% ipython --no-banner

In [1]: import numpy as np

In [2]: from numpy import linalg as LA

In [3]: np.set_printoptions(precision=2, suppress=True, linewidth=140)

In [4]: rng = np.random.default_rng(74)

In [5]: mat = np.triu(rng.random((5, 5)) < 0.5, 1).astype(int)

In [6]: mat = mat + mat.T

In [7]: mat
Out[7]: 
array([[0, 0, 0, 0, 0],
       [0, 0, 0, 0, 0],
       [0, 0, 0, 0, 0],
       [0, 0, 0, 0, 1],
       [0, 0, 0, 1, 0]])

In [8]: # column 1 repeats column 0

In [9]: mat @ mat.T
Out[9]: 
array([[0, 0, 0, 0, 0],
       [0, 0, 0, 0, 0],
       [0, 0, 0, 0, 0],
       [0, 0, 0, 1, 0],
       [0, 0, 0, 0, 1]])

In [10]: LA.norm(mat, axis=0)
Out[10]: array([0., 0., 0., 1., 1.])

In [11]: LA.svd(mat, compute_uv=False)
Out[11]: array([1., 1., 0., 0., 0.])

In [12]: [round(float(LA.det(mat[:i, :i])), 2) + 0 for i in range(1, 6)]
Out[12]: [0.0, 0.0, 0.0, 0.0, 0.0]

In [13]: vals, V = LA.eigh(mat)

In [14]: x0 = np.array([0, 1, 3, 1, 2])

In [15]: (np.sign(V[:, -1].round(6)) == np.sign(V[0, -1].round(6))).astype(int)
Out[15]: array([1, 1, 1, 0, 0])

In [16]: x0 @ mat @ x0
Out[16]: np.int64(4)

In [17]: K = np.load("w.npy")

In [18]: K
Out[18]: 
array([[ 17.41,   6.54,   3.34,  -9.61,   4.17, -17.14,   4.44,   2.8 ,   4.17,  11.7 ,  -1.38],
       [ 16.95,   6.27,   3.36,  -9.3 ,   4.15, -16.62,   4.47,   2.71,   4.15,  11.28,  -1.25],
       [ 11.99,   3.45,   3.39,  -6.04,   3.78, -11.19,   4.57,   1.79,   3.78,   6.92,   0.03],
       [ 11.93,   3.41,   3.39,  -6.  ,   3.77, -11.13,   4.57,   1.78,   3.77,   6.87,   0.04],
       [  8.79,   1.81,   3.21,  -4.05,   3.34,  -7.82,   4.31,   1.27,   3.34,   4.33,   0.71],
       [  6.76,   0.9 ,   2.96,  -2.86,   2.95,  -5.76,   3.95,   0.97,   2.95,   2.83,   1.03],
       [  4.03,  -0.09,   2.39,  -1.41,   2.2 ,  -3.14,   3.09,   0.61,   2.2 ,   1.08,   1.27],
       [  3.2 ,  -0.31,   2.13,  -1.01,   1.9 ,  -2.39,   2.71,   0.51,   1.9 ,   0.64,   1.26],
       [  2.23,  -0.48,   1.73,  -0.59,   1.49,  -1.56,   2.15,   0.4 ,   1.49,   0.21,   1.16],
       [  2.17,  -0.48,   1.71,  -0.57,   1.46,  -1.51,   2.11,   0.39,   1.46,   0.19,   1.16],
       [  1.15,  -0.49,   1.13,  -0.21,   0.9 ,  -0.72,   1.33,   0.27,   0.9 ,  -0.1 ,   0.88],
       [  0.21,  -0.17,   0.28,  -0.01,   0.2 ,  -0.11,   0.29,   0.08,   0.2 ,  -0.08,   0.26],
       [ -0.16,   0.19,  -0.27,  -0.01,  -0.17,   0.08,  -0.25,  -0.1 ,  -0.17,   0.1 ,  -0.28],
       [ -0.46,   0.88,  -1.02,  -0.03,  -0.41,   0.29,  -0.58,  -0.68,  -0.41,   0.38,  -1.38],
       [ -0.54,   1.11,  -1.21,   0.06,  -0.28,   0.5 ,  -0.33,  -1.13,  -0.28,   0.33,  -1.9 ],
       [ -0.57,   1.15,  -1.24,   0.1 ,  -0.23,   0.57,  -0.22,  -1.25,  -0.23,   0.29,  -2.02],
       [ -0.61,   1.2 ,  -1.27,   0.19,  -0.09,   0.74,   0.04,  -1.52,  -0.09,   0.17,  -2.23],
       [ -1.02,   0.98,  -0.98,   1.03,   1.04,   2.05,   2.07,  -3.05,   1.04,  -1.05,  -3.02],
       [ -1.54,   0.38,  -0.43,   2.03,   2.22,   3.52,   4.2 ,  -4.38,   2.22,  -2.56,  -3.31],
       [ -1.8 ,   0.06,  -0.15,   2.48,   2.73,   4.18,   5.12,  -4.93,   2.73,  -3.26,  -3.37],
       [ -2.15,  -0.4 ,   0.23,   3.09,   3.4 ,   5.08,   6.33,  -5.63,   3.4 ,  -4.2 ,  -3.41],
       [ -2.49,  -0.84,   0.6 ,   3.67,   4.02,   5.92,   7.44,  -6.26,   4.02,  -5.1 ,  -3.41],
       [ -2.77,  -1.2 ,   0.88,   4.12,   4.49,   6.58,   8.3 ,  -6.74,   4.49,  -5.79,  -3.4 ],
       [ -5.89,  -5.28,   4.01,   8.94,   9.2 ,  13.56,  16.87, -11.34,   9.2 , -13.25,  -2.7 ],
       [ -6.52,  -6.09,   4.61,   9.86,  10.05,  14.9 ,  18.44, -12.16,  10.05, -14.69,  -2.51],
       [ -6.54,  -6.11,   4.63,   9.89,  10.08,  14.94,  18.48, -12.18,  10.08, -14.73,  -2.5 ]])

In [19]: left, s, VT = LA.svd(K)

In [20]: V = VT[:(s > 1e-8).sum()]

In [21]: x0 = K[21] + 4 * K[1] + rng.integers(2) * np.eye(11)[2]

In [22]: x0
Out[22]: array([ 65.3 ,  24.23,  14.04, -33.54,  20.6 , -60.58,  25.33,   4.59,  20.6 ,  40.04,  -8.41])

In [23]: np.round(LA.norm(x0 - V.T @ V @ x0), 2)
Out[23]: np.float64(0.0)

In [24]: LA.matrix_rank(np.vstack([K, x0]))
Out[24]: np.int64(3)
